$ python3 -q
>>> import numpy as np
>>> np.set_printoptions(precision=1, suppress=True, linewidth=160, legacy="1.25")
>>> data = np.array([[1, 0, 1], [0, 0, 0], [2, 0, 2]])
>>> P = np.triu(np.array([[4, -5, 5], [2, 4, -4], [0, -1, 4]]), 1) + np.eye(3)
>>> B = P @ data @ np.linalg.inv(P)
>>> np.trace(B), np.trace(data)
(3.0, 3)
>>> B
array([[  11.,   55.,  176.],
       [  -8.,  -40., -128.],
       [   2.,   10.,   32.]])
>>> np.kron(np.eye(2, dtype=int), data)
array([[1, 0, 1, 0, 0, 0],
       [0, 0, 0, 0, 0, 0],
       [2, 0, 2, 0, 0, 0],
       [0, 0, 0, 1, 0, 1],
       [0, 0, 0, 0, 0, 0],
       [0, 0, 0, 2, 0, 2]])
>>> np.poly(data)
array([ 1., -3.,  0.,  0.])
>>> np.einsum("ii->", data)
3
>>> np.round(np.linalg.eigvals(data).sum().real, 1)
3.0
>>> np.round(np.linalg.det(2 * data), 1), round(float(np.linalg.det(data)), 1)
(0.0, 0.0)
>>> np.linalg.eigvals(data)
array([0., 3., 0.])
>>> r = np.linalg.matrix_rank(data)
>>> r
1
>>> ns = np.linalg.svd(data)[2][r:].T
>>> [int(np.linalg.matrix_rank(np.delete(data, i, axis=0))) for i in range(3)]
[1, 1, 1]
>>> ns @ ns.T
array([[ 0.5,  0. , -0.5],
       [ 0. ,  1. ,  0. ],
       [-0.5,  0. ,  0.5]])
>>> np.linalg.matrix_rank(data.T @ data), np.linalg.matrix_rank(data @ data.T)
(1, 1)
>>> [int(np.linalg.matrix_rank(data[:i])) for i in range(1, len(data) + 1)]
[1, 1, 1]
>>> data @ ns
array([[0., 0.],
       [0., 0.],
       [0., 0.]])
>>> [int(np.linalg.matrix_rank(data[:, :j + 1])) for j in range(3)]
[1, 1, 1]
>>> Uu, sv, Vh = np.linalg.svd(data)
>>> evecs = Vh[:(sv > 1e-8).sum()]
>>> rng = np.random.default_rng(1)
>>> x0 = data[1] + -3 * data[0] + rng.integers(2) * np.eye(3)[1]
>>> x0
array([-3.,  0., -3.])
>>> np.round(np.linalg.norm(x0 - evecs.T @ evecs @ x0), 1)
0.0
>>> np.allclose(evecs.T @ evecs @ x0, x0)
True
>>> F = np.array([[3, 0, 3, -1, -3], [-2, 0, 1, -2, 1], [-2, 3, -2, 2, -3]]) * (rng.random((3, 5)) < 0.3)
>>> F
array([[ 0,  0,  0,  0,  0],
       [ 0,  0,  0, -2,  0],
       [ 0,  0,  0,  0,  0]])
>>> Uu, sv, Vh = np.linalg.svd(data)
>>> np.argmax(sv[:-1] / (sv[1:] + 1e-6)) + 1
1
>>> sv.round(1) + 0
array([3.2, 0. , 0. ])
>>> B = Uu[:, :1] @ np.diag(sv[:1]) @ Vh[:1]
>>> np.linalg.matrix_rank(data, rtol=0.05)
1
>>> round(float(np.linalg.norm(data - B, 2)), 1), round(sv[1], 1)
(0.0, 0.0)
>>> round(np.abs(data - B).max(), 1)
0.0
